$ python -q
>>> import numpy as np
>>> np.set_printoptions(suppress=True, linewidth=120)
>>> def tidy(a):
...     return np.round(a, 3) + 0
... 
>>> f = np.array([0, 2, 0, 2, 3, 0, 2, 2, 3, 1, 1, 1])
>>> mat = f[np.abs(np.subtract.outer(np.arange(12), np.arange(12)))]
>>> mat
array([[0, 2, 0, 2, 3, 0, 2, 2, 3, 1, 1, 1],
       [2, 0, 2, 0, 2, 3, 0, 2, 2, 3, 1, 1],
       [0, 2, 0, 2, 0, 2, 3, 0, 2, 2, 3, 1],
       [2, 0, 2, 0, 2, 0, 2, 3, 0, 2, 2, 3],
       [3, 2, 0, 2, 0, 2, 0, 2, 3, 0, 2, 2],
       [0, 3, 2, 0, 2, 0, 2, 0, 2, 3, 0, 2],
       [2, 0, 3, 2, 0, 2, 0, 2, 0, 2, 3, 0],
       [2, 2, 0, 3, 2, 0, 2, 0, 2, 0, 2, 3],
       [3, 2, 2, 0, 3, 2, 0, 2, 0, 2, 0, 2],
       [1, 3, 2, 2, 0, 3, 2, 0, 2, 0, 2, 0],
       [1, 1, 3, 2, 2, 0, 3, 2, 0, 2, 0, 2],
       [1, 1, 1, 3, 2, 2, 0, 3, 2, 0, 2, 0]])
>>> np.all(np.linalg.eigvalsh(mat) > 0)
np.False_
>>> mat @ mat
array([[37, 21, 26, 23, 25, 27, 13, 31, 21, 22, 26, 28],
       [21, 40, 20, 29, 26, 23, 29, 17, 34, 21, 24, 26],
       [26, 20, 39, 19, 26, 24, 21, 29, 14, 32, 21, 22],
       [23, 29, 19, 42, 22, 24, 26, 25, 32, 14, 34, 21],
       [25, 26, 26, 22, 42, 16, 24, 32, 25, 29, 17, 31],
       [27, 23, 24, 24, 16, 38, 12, 24, 26, 21, 29, 13],
       [13, 29, 21, 26, 24, 12, 38, 16, 24, 24, 23, 27],
       [31, 17, 29, 25, 32, 24, 16, 42, 22, 26, 26, 25],
       [21, 34, 14, 32, 25, 26, 24, 22, 42, 19, 29, 23],
       [22, 21, 32, 14, 29, 21, 24, 26, 19, 39, 20, 26],
       [26, 24, 21, 34, 17, 29, 23, 26, 29, 20, 40, 21],
       [28, 26, 22, 21, 31, 13, 27, 25, 23, 26, 21, 37]])
>>> (mat + mat.T) / 2
array([[0., 2., 0., 2., 3., 0., 2., 2., 3., 1., 1., 1.],
       [2., 0., 2., 0., 2., 3., 0., 2., 2., 3., 1., 1.],
       [0., 2., 0., 2., 0., 2., 3., 0., 2., 2., 3., 1.],
       [2., 0., 2., 0., 2., 0., 2., 3., 0., 2., 2., 3.],
       [3., 2., 0., 2., 0., 2., 0., 2., 3., 0., 2., 2.],
       [0., 3., 2., 0., 2., 0., 2., 0., 2., 3., 0., 2.],
       [2., 0., 3., 2., 0., 2., 0., 2., 0., 2., 3., 0.],
       [2., 2., 0., 3., 2., 0., 2., 0., 2., 0., 2., 3.],
       [3., 2., 2., 0., 3., 2., 0., 2., 0., 2., 0., 2.],
       [1., 3., 2., 2., 0., 3., 2., 0., 2., 0., 2., 0.],
       [1., 1., 3., 2., 2., 0., 3., 2., 0., 2., 0., 2.],
       [1., 1., 1., 3., 2., 2., 0., 3., 2., 0., 2., 0.]])
>>> tidy(np.abs(np.linalg.eigvals(mat)).max())
np.float64(17.366)
